>>> import numpy as np
>>> from numpy import linalg as LA
>>> np.set_printoptions(suppress=True, linewidth=100)
>>> rd = lambda a: np.round(a, 1) + 0
>>> C = 20 * np.array([[-1.0, 1.4, 0.7, 0.3], [0.0, 1.6, 0.4, 0.6], [-1.6, -1.3, -1.1, 1.3]])
>>> rng = np.random.default_rng(61036)
>>> z = rng.integers(0, 3, 19)
>>> X = C[z] + rng.normal(size=(19, 4))
>>> rd(X)
array([[-34. , -26.1, -24. ,  26.3],
       [ -0.2,  32.4,   7.6,  11.2],
       [-30.5, -26.6, -23.1,  27.8],
       [  1.3,  32.2,   7.1,  13.3],
       [ -0.5,  31.2,   6.9,  11.9],
       [ -0.7,  33.1,   8.6,  12.8],
       [-19.1,  28.4,  14.5,   5.7],
       [-33.1, -25.7, -20.9,  26.6],
       [-21.3,  28.5,  14.2,   6.4],
       [-33.5, -25.9, -20.8,  26. ],
       [-31.7, -24.6, -23.1,  25.1],
       [-32.9, -26.1, -21.7,  26.5],
       [-22. ,  27.7,  15.4,   4.8],
       [-18.5,  27.8,  14.2,   6.1],
       [-29.3, -25.3, -20.8,  27.5],
       [ -0.5,  30.9,   8.7,  10.6],
       [-31.4, -27. , -21.9,  24.5],
       [-20.6,  26.5,  12.2,   7.3],
       [-31.7, -26.8, -22.4,  24.9]])
>>> x = np.array([0, 2, -2, -2])
>>> y = X @ x
>>> rd(LA.solve(X.T @ X, X.T @ y))
array([ 0.,  2., -2., -2.])
>>> y = y + 0.1 * rng.normal(size=19)
>>> rd(y)
array([-56.9,  27.3, -62.3,  23.6,  24.7,  23.3,  16.4, -62.9,  16.1, -62.2, -53.1, -61.8,  14.8,
        15. , -63.8,  23.2, -59.2,  13.8, -58.7])
>>> b, *_ = LA.lstsq(X, y)
>>> rd(LA.norm(y - X @ b))
np.float64(0.3)
>>> [round(float(LA.norm(LA.solve(X.T @ X + lam * np.eye(4), X.T @ y))), 2) for lam in (0, 1, 10, 100)]
[3.45, 3.23, 2.17, 1.22]
>>> rd(b)
array([ 0.,  2., -2., -2.])
>>> b.round()
array([ 0.,  2., -2., -2.])
>>> d = LA.norm(X[:, None] - X[None], axis=-1)
>>> LA.matrix_rank(d ** 2)
np.int64(6)
>>> d.shape
(19, 19)
>>> d[7].round(6).argsort(kind="stable")[:4]
array([ 7,  9, 11, 18])
>>> Y = np.c_[X[:, :1] @ np.array([[1]]), np.array([3, 2, 3, 1, 3, 0, 3, 1, 2, 0, 2, 1, 0, 0, 2, 1, 0, 1, 0])]
>>> rd(Y)
array([[-34. ,   3. ],
       [ -0.2,   2. ],
       [-30.5,   3. ],
       [  1.3,   1. ],
       [ -0.5,   3. ],
       [ -0.7,   0. ],
       [-19.1,   3. ],
       [-33.1,   1. ],
       [-21.3,   2. ],
       [-33.5,   0. ],
       [-31.7,   2. ],
       [-32.9,   1. ],
       [-22. ,   0. ],
       [-18.5,   0. ],
       [-29.3,   2. ],
       [ -0.5,   1. ],
       [-31.4,   0. ],
       [-20.6,   1. ],
       [-31.7,   0. ]])
>>> rd(LA.lstsq(X, Y[:, 0])[0])
array([1., 0., 0., 0.])
>>> Ac = (X - X.mean(axis=0)) / X.std(axis=0)
>>> rd(Ac.std(axis=0))
array([1., 1., 1., 1.])
>>> b = LA.lstsq(np.delete(Ac, 0, axis=1), Ac[:, 0])[0]
>>> rd(1 - np.var(Ac[:, 0] - np.delete(Ac, 0, axis=1) @ b))
np.float64(1.0)
>>> np.abs(b).argmax()
np.int64(0)
>>> arr = np.array([[47.0, -42.0, 63.0, 49.0],
...     [-42.0, 34.0, -54.0, -42.0],
...     [63.0, -54.0, 79.0, 63.0],
...     [49.0, -42.0, 63.0, 47.0]])
>>> arr
array([[ 47., -42.,  63.,  49.],
       [-42.,  34., -54., -42.],
       [ 63., -54.,  79.,  63.],
       [ 49., -42.,  63.,  47.]])
>>> w, V = LA.eig(arr)
>>> rd(w)
array([ -2., 213.,  -2.,  -2.])
>>> rd(np.sort(LA.eigvals(LA.inv(arr))))
array([-0.5, -0.5, -0.5,  0. ])
>>> w, V = LA.eigh(arr)
>>> rd(LA.eigvalsh(arr @ arr))
array([    4.,     4.,     4., 45369.])
>>> rd(V.T @ arr @ V)
array([[ -2.,   0.,   0.,   0.],
       [  0.,  -2.,   0.,   0.],
       [  0.,   0.,  -2.,   0.],
       [  0.,   0.,   0., 213.]])
>>> rd(w.sum()), np.trace(arr)
(np.float64(207.0), np.float64(207.0))
>>> np.abs(V[:, -1]).round(6).argmax()
np.int64(2)
>>> rd(LA.svd(arr, compute_uv=False))
array([213.,   2.,   2.,   2.])
>>> rd(w)
array([ -2.,  -2.,  -2., 213.])
>>> rd(LA.eigvalsh(arr + -2 * np.eye(4)))
array([ -4.,  -4.,  -4., 211.])
>>> rd(np.abs(V[:, -1]))
array([0.5, 0.4, 0.6, 0.5])
>>> rd(V @ np.diag(w) @ V.T)
array([[ 47., -42.,  63.,  49.],
       [-42.,  34., -54., -42.],
       [ 63., -54.,  79.,  63.],
       [ 49., -42.,  63.,  47.]])
>>> np.unique(w.round(6) + 0, return_counts=True)[1]
array([3, 1])
>>> np.trace(arr)
np.float64(207.0)
>>> (arr + arr.T) / 2
array([[ 47., -42.,  63.,  49.],
       [-42.,  34., -54., -42.],
       [ 63., -54.,  79.,  63.],
       [ 49., -42.,  63.,  47.]])
>>> arr @ arr
array([[ 10343.,  -8862.,  13293.,  10339.],
       [ -8862.,   7600., -11394.,  -8862.],
       [ 13293., -11394.,  17095.,  13293.],
       [ 10339.,  -8862.,  13293.,  10343.]])
>>> M = np.array([[-0.3, -1.9, -0.7, -0.4],
...     [1.0, 1.8, -0.8, 0.6],
...     [-0.8, -0.5, 0.6, 0.3],
...     [0.9, -1.0, -0.2, -0.9],
...     [1.9, -1.3, -0.2, 0.1]])
>>> M
array([[-0.3, -1.9, -0.7, -0.4],
       [ 1. ,  1.8, -0.8,  0.6],
       [-0.8, -0.5,  0.6,  0.3],
       [ 0.9, -1. , -0.2, -0.9],
       [ 1.9, -1.3, -0.2,  0.1]])
>>> Y = np.c_[M[:, :1] @ np.array([[3]]), np.array([0, 1, 0, 1, 1])]
>>> rd(Y)
array([[-0.9,  0. ],
       [ 3. ,  1. ],
       [-2.4,  0. ],
       [ 2.7,  1. ],
       [ 5.7,  1. ]])
>>> LA.matrix_rank(np.c_[M, Y])
np.int64(5)
>>> LA.matrix_rank(Y)
np.int64(2)
>>> rd(LA.norm(Y - M @ LA.lstsq(M, Y)[0], axis=0))
array([0. , 0.8])
>>> O, V = LA.qr(Y[:, :1])[0], LA.qr(Y[:, 1:])[0]
>>> sig = LA.svd(O.T @ V, compute_uv=False)
>>> rd(np.degrees(np.arccos(sig.clip(0, 1))))
array([27.8])
>>> (sig > 0.9).sum()
np.int64(0)
>>> u, v = M[0], M[2]
>>> rd(u @ v)
np.float64(0.6)
>>> rd(u @ u)
np.float64(4.4)
>>> p = (u @ v) / (u @ u) * u
>>> LA.matrix_rank(np.outer(u, v))
np.int64(1)
>>> (v - p) @ u
np.float64(0.0)
>>> rd(np.outer(u, v))
array([[ 0.2,  0.2, -0.2, -0.1],
       [ 1.5,  1. , -1.1, -0.6],
       [ 0.6,  0.4, -0.4, -0.2],
       [ 0.3,  0.2, -0.2, -0.1]])
>>> feats = np.array([[6.0, 7.0, 1.0, 1.0, 3.0, 0.0],
...     [2.0, 6.0, 5.0, -3.0, -2.0, 0.0],
...     [8.0, 8.0, 0.0, 0.0, 0.0, -2.0],
...     [0.0, 0.0, 0.0, 0.0, -1.0, 0.0],
...     [0.0, 0.0, 0.0, 0.0, -3.0, -2.0],
...     [0.0, 0.0, 0.0, 1.0, -1.0, 1.0]])
>>> x = np.array([3, 7, 2, 2, 3, 6])
>>> y = feats @ x
>>> y
array([ 80.,  46.,  68.,  -3., -21.,   5.])
>>> rd(LA.solve(feats, y))
array([3., 7., 2., 2., 3., 6.])
>>> rd(LA.solve(feats, y + feats[:, 2]))
array([3., 7., 3., 2., 3., 6.])
>>> rd(LA.solve(feats.T, feats[1]))
array([0., 1., 0., 0., 0., 0.])
>>> rd(LA.solve(feats, -2 * y))
array([ -6., -14.,  -4.,  -4.,  -6., -12.])
>>> rd(LA.solve(feats, feats[:, 5]))
array([0., 0., 0., 0., 0., 1.])
>>> T = np.stack([feats, -1 * feats, feats[::-1]])
>>> T.sum(axis=0)
array([[ 0.,  0.,  0.,  1., -1.,  1.],
       [ 0.,  0.,  0.,  0., -3., -2.],
       [ 0.,  0.,  0.,  0., -1.,  0.],
       [ 8.,  8.,  0.,  0.,  0., -2.],
       [ 2.,  6.,  5., -3., -2.,  0.],
       [ 6.,  7.,  1.,  1.,  3.,  0.]])
>>> T.shape
(3, 6, 6)
>>> np.einsum("bij,cij->bc", T, T)
array([[ 323., -323.,    8.],
       [-323.,  323.,   -8.],
       [   8.,   -8.,  323.]])
>>> LA.matrix_rank(T.reshape(3, -1))
np.int64(2)
>>> LA.matrix_rank(T)
array([6, 6, 6])
>>> rd(LA.norm(T, axis=(1, 2)))
array([18., 18., 18.])
>>> rd(LA.det(T))
array([ 16.,  16., -16.])
